$ python -q
>>> import numpy as np
>>> np.set_printoptions(precision=1, suppress=True, linewidth=140)
>>> rd = lambda a: np.round(a, 1) + 0
>>> W0 = np.load("case2.npy")
>>> W0
array([[-0.4, -0.2, -0.2,  0.3,  0.8, -0.3],
       [ 0. , -0.9, -0.7,  0.4, -1.1,  1.1],
       [-0.5, -1.1, -0.4,  0.5,  0.8,  0.6],
       [ 0.6,  0.1, -1.1, -0.8, -0.3,  0.5]])
>>> gram = W0.T @ W0
>>> rd(np.diag(gram))
array([0.8, 2.1, 1.9, 1.1, 2.6, 1.9])
>>> np.linalg.matrix_rank(gram)
np.int64(4)
>>> rd(np.linalg.eigvalsh(gram)[::-1])
array([5.1, 3.7, 1.5, 0.1, 0. , 0. ])
>>> rd(gram)
array([[ 0.8,  0.7, -0.4, -0.8, -0.9,  0.1],
       [ 0.7,  2.1,  1. , -1. , -0.1, -1.5],
       [-0.4,  1. ,  1.9,  0.3,  0.6, -1.5],
       [-0.8, -1. ,  0.3,  1.1,  0.4,  0.3],
       [-0.9, -0.1,  0.6,  0.4,  2.6, -1.1],
       [ 0.1, -1.5, -1.5,  0.3, -1.1,  1.9]])
>>> rd(np.linalg.svd(W0, compute_uv=False) ** 2)
array([5.1, 3.7, 1.5, 0.1])
>>> W1 = np.array([[2, 2], [0, 1], [2, 1], [0, 0], [1, 1], [1, 0]])
>>> b = np.array([3, 0])
>>> act = np.maximum(W0 @ W1 + b, 0)
>>> np.linalg.matrix_rank(act)
np.int64(1)
>>> (act > 0).mean(axis=0)
array([1., 0.])
>>> rd(act)
array([[2.3, 0. ],
       [1.6, 0. ],
       [2.6, 0. ],
       [2.2, 0. ]])
>>> basis = np.array([[0, 0], [0, 0]])
>>> W1 @ basis
array([[0, 0],
       [0, 0],
       [0, 0],
       [0, 0],
       [0, 0],
       [0, 0]])
>>> rng = np.random.default_rng(35767)
>>> M = rng.normal(size=(29, 9)) + 10 * np.array([-2, 2, -2, 2, 0, 0, 2, -2, 1])
>>> rd(M)
array([[-21.2,  19. , -17.6,  19.7,  -1.2,   1. ,  20.2, -19.5,  11. ],
       [-18.2,  20.9, -18.9,  20.6,   0.4,  -0.9,  21.6, -21.9,  10.4],
       [-18. ,  20.1, -20. ,  20. ,  -0.3,  -1.2,  19.5, -20.2,  11. ],
       [-20.7,  20.3, -18.7,  21.6,   1.6,  -0.6,  21.4, -20.8,  11.5],
       [-20. ,  20.2, -21.4,  20.7,  -1.4,   2.8,  19.3, -19.5,   9.6],
       [-20.3,  18.9, -20.9,  19.5,  -0.4,   0.1,  20.8, -20.3,  10.5],
       [-18.6,  21.3, -21.1,  20.4,   0.4,   1. ,  18.9, -20.4,   9.8],
       [-19.9,  19. , -21.1,  19. ,   1.2,   0. ,  20.8, -20.3,   9.8],
       [-21.9,  21.6, -20.8,  19.9,   0.2,   0.4,  20.5, -22.4,   9.7],
       [-20.3,  19.8, -20.3,  19.2,   1.1,   0.7,  19.7, -20.8,  11.7],
       [-18.8,  20. , -20.5,  21.4,   0.1,   0.1,  18.9, -21.9,   9.7],
       [-19.3,  20.5, -19. ,  19.9,  -0.2,   0. ,  20.2, -20.2,  10.9],
       [-19.4,  20.9, -18.7,  19.4,  -0.9,  -1.7,  21.8, -20. ,  10. ],
       [-21.5,  19.3, -20.5,  20.5,  -0.3,  -0.1,  20.5, -20.3,   8.7],
       [-20. ,  20.9, -20.3,  19.2,   0.5,  -0.4,  20.7, -19.2,   9.5],
       [-19.2,  20.5, -20.5,  21.9,  -0.5,   1.7,  17.8, -20.3,   9.4],
       [-21.4,  20.5, -18.7,  20.6,  -1.4,   0.3,  18.5, -20.6,   9.4],
       [-21.4,  21.7, -19.3,  20.5,   0.3,   0.8,  19.3, -19.3,   9. ],
       [-19.9,  20.2, -19. ,  20. ,   0.3,  -0.2,  21.7, -19.8,   9.7],
       [-19. ,  20. , -20.5,  22.7,   0.9,  -1. ,  19.6, -19.7,   9.1],
       [-20.7,  20.6, -20.1,  19.8,  -0.2,   0.2,  21. , -20.2,   9.4],
       [-19.7,  22.6, -18.5,  19.4,   0.7,   0.4,  20.8, -19. ,   8.7],
       [-20.6,  21.6, -22.2,  20.7,   0.2,  -1.1,  19.6, -20.5,   9.2],
       [-21.8,  19.4, -19.9,  20. ,  -1. ,   0.8,  19.3, -21.2,  11. ],
       [-21.3,  20. , -19.3,  19.9,  -1. ,   0.7,  21.3, -20. ,  11.3],
       [-18.8,  18.5, -18.8,  18.6,   0.6,  -0.1,  18.9, -22.1,  10. ],
       [-19.5,  20.4, -20.4,  20.4,   1.7,  -0.3,  21.2, -19.5,  12.1],
       [-20.2,  20.8, -19.9,  19.8,  -1.7,  -0.7,  18.7, -20. ,  11.2],
       [-19.8,  21.5, -21. ,  19.7,  -0.3,  -1.4,  20.9, -19.5,   9.4]])
>>> rd(np.linalg.norm(M) ** 2 / np.linalg.norm(M, 2) ** 2)
np.float64(1.0)
>>> rd(np.linalg.norm(M[14] - M[18]))
np.float64(2.1)
>>> rd(np.linalg.norm(M, 2))
np.float64(271.5)
>>> rd(np.linalg.norm(M[14], 1)), rd(np.linalg.norm(M[14], np.inf))
(np.float64(130.8), np.float64(20.9))
>>> rd(np.linalg.norm(M, axis=0))
array([108.1, 109.8, 107.4, 108.7,   4.7,   5.1, 108.5, 109.6,  54.6])
>>> rd(np.linalg.norm(M, 1)), rd(np.linalg.norm(M, np.inf))
(np.float64(590.6), np.float64(137.6))
